% ipython --no-banner

In [1]: import numpy as np

In [2]: np.set_printoptions(suppress=True, linewidth=140)

In [3]: rng = np.random.default_rng(58473)

In [4]: lab = rng.integers(0, 2, 4)

In [5]: data = (lab[:, None] == lab) * 2 + np.eye(4)

In [6]: data
Out[6]: 
array([[3., 2., 0., 2.],
       [2., 3., 0., 2.],
       [0., 0., 3., 0.],
       [2., 2., 0., 3.]])

In [7]: # symmetric

In [8]: U, s, vt = np.linalg.svd(data, full_matrices=False)

In [9]: np.round(U.T @ data @ vt.T, 2) + 0
Out[9]: 
array([[7., 0., 0., 0.],
       [0., 3., 0., 0.],
       [0., 0., 1., 0.],
       [0., 0., 0., 1.]])

In [10]: np.abs(U[:, 0]).round(6).argmax()
Out[10]: np.int64(0)

In [11]: np.round(U.T @ U, 2) + 0
Out[11]: 
array([[1., 0., 0., 0.],
       [0., 1., 0., 0.],
       [0., 0., 1., 0.],
       [0., 0., 0., 1.]])

In [12]: s.round(2)
Out[12]: array([7., 3., 1., 1.])

In [13]: U.shape, s.shape, vt.shape
Out[13]: ((4, 4), (4,), (4, 4))

In [14]: np.round(np.cumsum(s ** 2) / np.sum(s ** 2), 2)
Out[14]: array([0.82, 0.97, 0.98, 1.  ])

In [15]: np.round(vt @ vt.T, 2) + 0
Out[15]: 
array([[1., 0., 0., 0.],
       [0., 1., 0., 0.],
       [0., 0., 1., 0.],
       [0., 0., 0., 1.]])

In [16]: np.round(s / s[0], 2)
Out[16]: array([1.  , 0.43, 0.14, 0.14])

In [17]: np.allclose(U * s @ vt, data)
Out[17]: True

In [18]: ev, V = np.linalg.eigh(data)

In [19]: (ev > 1e-8).sum(), (ev < -1e-8).sum()
Out[19]: (np.int64(4), np.int64(0))

In [20]: np.round(np.linalg.svd(data, compute_uv=False), 2)
Out[20]: array([7., 3., 1., 1.])

In [21]: np.abs(V[:, -1]).round(6).argmax()
Out[21]: np.int64(0)

In [22]: np.unique(ev.round(6) + 0, return_counts=True)[1]
Out[22]: array([2, 1, 1])

In [23]: np.round(np.linalg.eigvalsh(data + 5 * np.eye(4)), 2)
Out[23]: array([ 6.,  6.,  8., 12.])

In [24]: np.round(V.T @ data @ V, 2) + 0
Out[24]: 
array([[1., 0., 0., 0.],
       [0., 1., 0., 0.],
       [0., 0., 3., 0.],
       [0., 0., 0., 7.]])

In [25]: M2 = data[0, 0] * data[1:] - np.outer(data[1:, 0], data[0])

In [26]: M2
Out[26]: 
array([[0., 5., 0., 2.],
       [0., 0., 9., 0.],
       [0., 2., 0., 5.]])

In [27]: np.linalg.matrix_rank(M2), np.linalg.matrix_rank(data)
Out[27]: (np.int64(3), np.int64(4))

In [28]: np.flatnonzero(~M2.round(6).any(axis=1))
Out[28]: array([], dtype=int64)

In [29]: u, v = M2[0], M2[1]

In [30]: u @ u
Out[30]: np.float64(29.0)

In [31]: pr = (u @ v) / (u @ u) * u

In [32]: v - pr
Out[32]: array([0., 0., 9., 0.])

In [33]: (v - pr) @ u
Out[33]: np.float64(0.0)

In [34]: np.linalg.matrix_rank(np.outer(u, v))
Out[34]: np.int64(1)

In [35]: np.einsum("ij,ji->", data, data)
Out[35]: np.float64(60.0)

In [36]: np.round(np.linalg.eigvals(data), 2)
Out[36]: array([1., 7., 1., 3.])

In [37]: np.round(np.poly(data), 2)
Out[37]: array([  1., -12.,  42., -52.,  21.])

In [38]: X = np.array([[1, 1, 1, 1, -1, -1, -1, -1],
    ...:     [1, 1, -1, -1, -1, -1, 1, 1],
    ...:     [1, 1, 1, 1, 1, 1, 1, 1]])

In [39]: G = X.T @ X

In [40]: G
Out[40]: 
array([[ 3,  3,  1,  1, -1, -1,  1,  1],
       [ 3,  3,  1,  1, -1, -1,  1,  1],
       [ 1,  1,  3,  3,  1,  1, -1, -1],
       [ 1,  1,  3,  3,  1,  1, -1, -1],
       [-1, -1,  1,  1,  3,  3,  1,  1],
       [-1, -1,  1,  1,  3,  3,  1,  1],
       [ 1,  1, -1, -1,  1,  1,  3,  3],
       [ 1,  1, -1, -1,  1,  1,  3,  3]])

In [41]: np.diag(G)
Out[41]: array([3, 3, 3, 3, 3, 3, 3, 3])

In [42]: np.allclose(G, G.T)
Out[42]: True

In [43]: (X @ X.T).shape
Out[43]: (3, 3)

In [44]: U, s, vt = np.linalg.svd(X, full_matrices=False)

In [45]: np.round(U.T @ X @ vt.T, 2) + 0
Out[45]: 
array([[2.83, 0.  , 0.  ],
       [0.  , 2.83, 0.  ],
       [0.  , 0.  , 2.83]])

In [46]: s / s[0]
Out[46]: array([1., 1., 1.])

In [47]: U.shape, s.shape, vt.shape
Out[47]: ((3, 3), (3,), (3, 8))

In [48]: np.round(U.T @ U, 2) + 0
Out[48]: 
array([[1., 0., 0.],
       [0., 1., 0.],
       [0., 0., 1.]])

In [49]: round(float(np.sqrt((s ** 2).sum())), 2), round(float(np.linalg.norm(X)), 2)
Out[49]: (4.9, 4.9)

In [50]: (s > 1e-8).sum()
Out[50]: np.int64(3)

In [51]: np.round(vt @ vt.T, 2) + 0
Out[51]: 
array([[1., 0., 0.],
       [0., 1., 0.],
       [0., 0., 1.]])

In [52]: np.linalg.norm(X, axis=1).argmax()
Out[52]: np.int64(0)

In [53]: X[1] @ X[2]
Out[53]: np.int64(0)

In [54]: round(float(np.linalg.norm(X[1] - X[2])), 2)
Out[54]: 4.0

In [55]: np.round(np.linalg.norm(X[1], 1), 2), round(np.linalg.norm(X[1], np.inf), 2)
Out[55]: (np.float64(8.0), np.float64(1.0))

In [56]: round(np.linalg.norm(X, 1), 2), round(np.linalg.norm(X, np.inf), 2)
Out[56]: (np.float64(3.0), np.float64(8.0))

In [57]: np.round(np.linalg.norm(X, axis=1), 2)
Out[57]: array([2.83, 2.83, 2.83])

In [58]: round(np.linalg.norm(X, 2), 2)
Out[58]: np.float64(2.83)

In [59]: round(float(np.linalg.norm(X) ** 2 / np.linalg.norm(X, 2) ** 2), 2)
Out[59]: 3.0

In [60]: M2 = X + rng.integers(-2, 3, (3, 1)) @ rng.integers(-2, 3, (1, 8))

In [61]: M2
Out[61]: 
array([[ 3,  0,  3, -1,  0,  0, -1, -3],
       [ 3,  0,  1, -3,  0,  0,  1, -1],
       [ 1,  1,  1,  1,  1,  1,  1,  1]])

In [62]: np.linalg.matrix_rank(M2 - X, tol=1e-8)
Out[62]: np.int64(1)

In [63]: t3 = np.stack([X, 2 * X, X[::-1]])

In [64]: np.linalg.matrix_rank(t3)
Out[64]: array([3, 3, 3])

In [65]: t3.shape
Out[65]: (3, 3, 8)

In [66]: A = np.array([[3, 4, 5],
    ...:     [4, 5, 4],
    ...:     [4, 5, 5],
    ...:     [5, 6, 4],
    ...:     [6, 7, 4],
    ...:     [0, 0, 0],
    ...:     [1, 2, 2],
    ...:     [0, 0, 0],
    ...:     [1, 2, 5],
    ...:     [0, 1, 0],
    ...:     [0, 0, 2],
    ...:     [0, 1, 0],
    ...:     [3, 4, 2],
    ...:     [3, 4, 4],
    ...:     [0, 0, 0]])

In [67]: # rows 5 and 7 are equal

In [68]: G = np.cov(A, rowvar=False)

In [69]: G.round(2)
Out[69]: 
array([[4.43, 5.  , 3.29],
       [5.  , 5.78, 3.85],
       [3.29, 3.85, 4.27]])

In [70]: np.round(np.polyfit(A[:, 1], A[:, 2], 1), 2)
Out[70]: array([0.67, 0.65])

In [71]: np.argwhere(np.triu(np.abs(np.corrcoef(A.T)) > 0.8, 1))
Out[71]: array([[0, 1]])

In [72]: G.shape
Out[72]: (3, 3)

In [73]: ev, V = np.linalg.eigh(G)

In [74]: x = np.array([-3, -2, 2])

In [75]: np.round(V * np.maximum(ev, 0) @ V.T, 2)
Out[75]: 
array([[4.43, 5.  , 3.29],
       [5.  , 5.78, 3.85],
       [3.29, 3.85, 4.27]])

In [76]: np.round(x @ G @ x, 2)
Out[76]: np.float64(69.84)

In [77]: np.round(np.linalg.eigvalsh(G[1:, 1:]), 2)
Out[77]: array([1.1 , 8.95])

In [78]: cen = A - A.mean(axis=0)

In [79]: V = np.linalg.svd(cen)[2][:1]

In [80]: M2 = cen - cen @ V.T @ V

In [81]: np.round((cen @ V.T).std(axis=0), 2)
Out[81]: array([3.49])

In [82]: np.linalg.norm(M2, axis=1).round(6).argmax()
Out[82]: np.int64(8)

In [83]: np.round(np.linalg.norm(M2) / np.linalg.norm(cen), 2)
Out[83]: np.float64(0.31)

In [84]: low = np.linalg.cholesky(data)

In [85]: np.round(np.diag(low) ** 2, 2)
Out[85]: array([3.  , 1.67, 3.  , 1.4 ])

In [86]: low.round(2)
Out[86]: 
array([[1.73, 0.  , 0.  , 0.  ],
       [1.15, 1.29, 0.  , 0.  ],
       [0.  , 0.  , 1.73, 0.  ],
       [1.15, 0.52, 0.  , 1.18]])

In [87]: np.round(data / np.sqrt(np.outer(np.diag(data), np.diag(data))), 2)
Out[87]: 
array([[1.  , 0.67, 0.  , 0.67],
       [0.67, 1.  , 0.  , 0.67],
       [0.  , 0.  , 1.  , 0.  ],
       [0.67, 0.67, 0.  , 1.  ]])

In [88]: np.round(low @ low.T, 2)
Out[88]: 
array([[3., 2., 0., 2.],
       [2., 3., 0., 2.],
       [0., 0., 3., 0.],
       [2., 2., 0., 3.]])

In [89]: K = np.load("arr.npy")

In [90]: K
Out[90]: 
array([[-4,  5, -4,  5, -4,  5],
       [-3, -1, -3, -1, -3, -1],
       [-5,  1, -5,  1, -5,  1],
       [-4,  5, -4,  5, -4,  5],
       [-3, -1, -3, -1, -3, -1],
       [-5,  1, -5,  1, -5,  1]])

In [91]: [round(float(x), 2) for x in np.linalg.svd(K, compute_uv=False)[:3]]
Out[91]: [19.49, 9.06, 0.0]

In [92]: W0 = np.loadtxt("dump.csv", delimiter=",")

In [93]: W0
Out[93]: 
array([[4., 6., 3., 8.],
       [8., 4., 6., 3.],
       [3., 8., 4., 6.],
       [6., 3., 8., 4.]])

In [94]: Q, V = np.linalg.qr(W0[:, :1])[0], np.linalg.qr(W0[:, 1:])[0]

In [95]: s = np.linalg.svd(Q.T @ V, compute_uv=False)

In [96]: round(np.linalg.norm(Q @ Q.T - V @ V.T, 2), 2)
Out[96]: np.float64(1.0)

In [97]: np.round(np.degrees(np.arccos(s.clip(0, 1))), 2)
Out[97]: array([15.97])

In [98]: np.round(np.linalg.eigvals(W0), 2)
Out[98]: array([21.+0.j, -7.+0.j,  1.+2.j,  1.-2.j])

In [99]: np.round(np.linalg.eigvals(W0).sum().real, 2)
Out[99]: np.float64(16.0)

In [100]: np.einsum("ii->", W0)
Out[100]: np.float64(16.0)

In [101]: np.round(np.linalg.det(W0.T), 2)
Out[101]: np.float64(-735.0)

In [102]: round(np.linalg.det(2 * W0), 2), round(float(np.linalg.det(W0)), 2)
Out[102]: (np.float64(-11760.0), -735.0)

In [103]: np.round(np.poly(W0), 2)
Out[103]: array([   1.,  -16., -114.,  224., -735.])

In [104]: round(np.linalg.det(W0[::-1]), 2)
Out[104]: np.float64(-735.0)

In [105]: mat = np.load("w.npy")

In [106]: mat.round(2)
Out[106]: 
array([[-0.56, -0.46,  0.69],
       [ 0.73, -0.67,  0.14],
       [ 0.39,  0.58,  0.71]])

In [107]: # keeps lengths

In [108]: np.round(np.linalg.pinv(mat), 2)
Out[108]: 
array([[-0.56,  0.73,  0.39],
       [-0.46, -0.67,  0.58],
       [ 0.69,  0.14,  0.71]])

In [109]: np.round(mat[:, 1] @ mat[:, 2], 2)
Out[109]: np.float64(-0.0)

In [110]: np.round(mat @ mat.T, 2) + 0
Out[110]: 
array([[1., 0., 0.],
       [0., 1., 0.],
       [0., 0., 1.]])

In [111]: x = np.array([3, -1, -2])

In [112]: np.round(mat.T @ (mat @ x), 2)
Out[112]: array([ 3., -1., -2.])

In [113]: np.round(np.linalg.inv(mat), 2)
Out[113]: 
array([[-0.56,  0.73,  0.39],
       [-0.46, -0.67,  0.58],
       [ 0.69,  0.14,  0.71]])

In [114]: np.round(np.sort(np.abs(np.degrees(np.angle(np.linalg.eigvals(mat))))), 2)
Out[114]: array([  0.  , 139.36, 139.36])

In [115]: np.round(np.abs(np.linalg.eigvals(mat)), 2)
Out[115]: array([1., 1., 1.])

In [116]: 3 - np.linalg.matrix_rank(mat - np.eye(3), tol=1e-8)
Out[116]: np.int64(1)

In [117]: np.round(np.linalg.det(mat), 2)
Out[117]: np.float64(1.0)

In [118]: u, v = mat[0], mat[2]

In [119]: round(u @ v, 2)
Out[119]: np.float64(-0.0)

In [120]: pr = (u @ v) / (u @ u) * u

In [121]: pr.round(2) + 0
Out[121]: array([0., 0., 0.])

In [122]: np.round(v - pr, 2)
Out[122]: array([0.39, 0.58, 0.71])

In [123]: np.round(np.outer(u, v), 2)
Out[123]: 
array([[-0.22, -0.33, -0.4 ],
       [-0.18, -0.27, -0.33],
       [ 0.27,  0.4 ,  0.49]])

In [124]: Q = mat.astype(float).copy()

In [125]: for j in range(3):
     ...:     Q[:, j] -= Q[:, :j] @ (Q[:, :j].T @ Q[:, j])
     ...:     Q[:, j] /= np.linalg.norm(Q[:, j])
     ...: 

In [126]: Q.round(2)
Out[126]: 
array([[-0.56, -0.46,  0.69],
       [ 0.73, -0.67,  0.14],
       [ 0.39,  0.58,  0.71]])

In [127]: theta = np.radians(30)

In [128]: R = np.eye(3)

In [129]: R[0, 0] = R[2, 2] = np.cos(theta)

In [130]: R[0, 2], R[2, 0] = -np.sin(theta), np.sin(theta)

In [131]: R.round(2)
Out[131]: 
array([[ 0.87,  0.  , -0.5 ],
       [ 0.  ,  1.  ,  0.  ],
       [ 0.5 ,  0.  ,  0.87]])

In [132]: M2 = mat @ R.T

In [133]: np.allclose(np.linalg.norm(mat, axis=1), np.linalg.norm(M2, axis=1))
Out[133]: True

In [134]: np.round(np.abs(M2 - mat).max(axis=0), 2)
Out[134]: array([0.41, 0.  , 0.37])

In [135]: np.allclose(mat @ mat.T, M2 @ M2.T)
Out[135]: True

In [136]: Z = np.array([[1, 2, 1]])

In [137]: J = rng.normal(size=(22, 1)) @ Z + np.array([-7, -6, 7])

In [138]: J.round(2)
Out[138]: 
array([[ -6.17,  -4.34,   7.83],
       [ -6.91,  -5.82,   7.09],
       [ -8.52,  -9.04,   5.48],
       [ -8.07,  -8.13,   5.93],
       [ -7.66,  -7.33,   6.34],
       [ -5.82,  -3.65,   8.18],
       [ -7.56,  -7.12,   6.44],
       [ -5.95,  -3.9 ,   8.05],
       [ -6.96,  -5.91,   7.04],
       [ -6.74,  -5.48,   7.26],
       [ -6.43,  -4.85,   7.57],
       [ -7.65,  -7.3 ,   6.35],
       [ -9.4 , -10.79,   4.6 ],
       [ -6.65,  -5.29,   7.35],
       [ -6.73,  -5.47,   7.27],
       [ -7.16,  -6.32,   6.84],
       [ -6.81,  -5.62,   7.19],
       [ -6.31,  -4.62,   7.69],
       [ -5.74,  -3.48,   8.26],
       [ -6.28,  -4.56,   7.72],
       [ -6.95,  -5.91,   7.05],
       [ -7.68,  -7.36,   6.32]])

In [139]: # looks like rank 2

In [140]: def softmax(z):
     ...:     e = np.exp(z - z.max(axis=-1, keepdims=True))
     ...:     return e / e.sum(axis=-1, keepdims=True)
     ...: 

In [141]: np.round(softmax(J[14]), 2) + 0
Out[141]: array([0., 0., 1.])

In [142]: np.round(softmax(10 * J[14]), 2) + 0
Out[142]: array([0., 0., 1.])

In [143]: att = J @ J.T / np.sqrt(3)

In [144]: np.round(softmax(att)[14] @ J, 2)
Out[144]: array([ -9.39, -10.78,   4.61])

In [145]: softmax(att).round(6).argmax(axis=1)
Out[145]: array([12, 12, 12, 12, 12, 12, 12, 12, 12, 12, 12, 12, 12, 12, 12, 12, 12, 12, 12, 12, 12, 12])
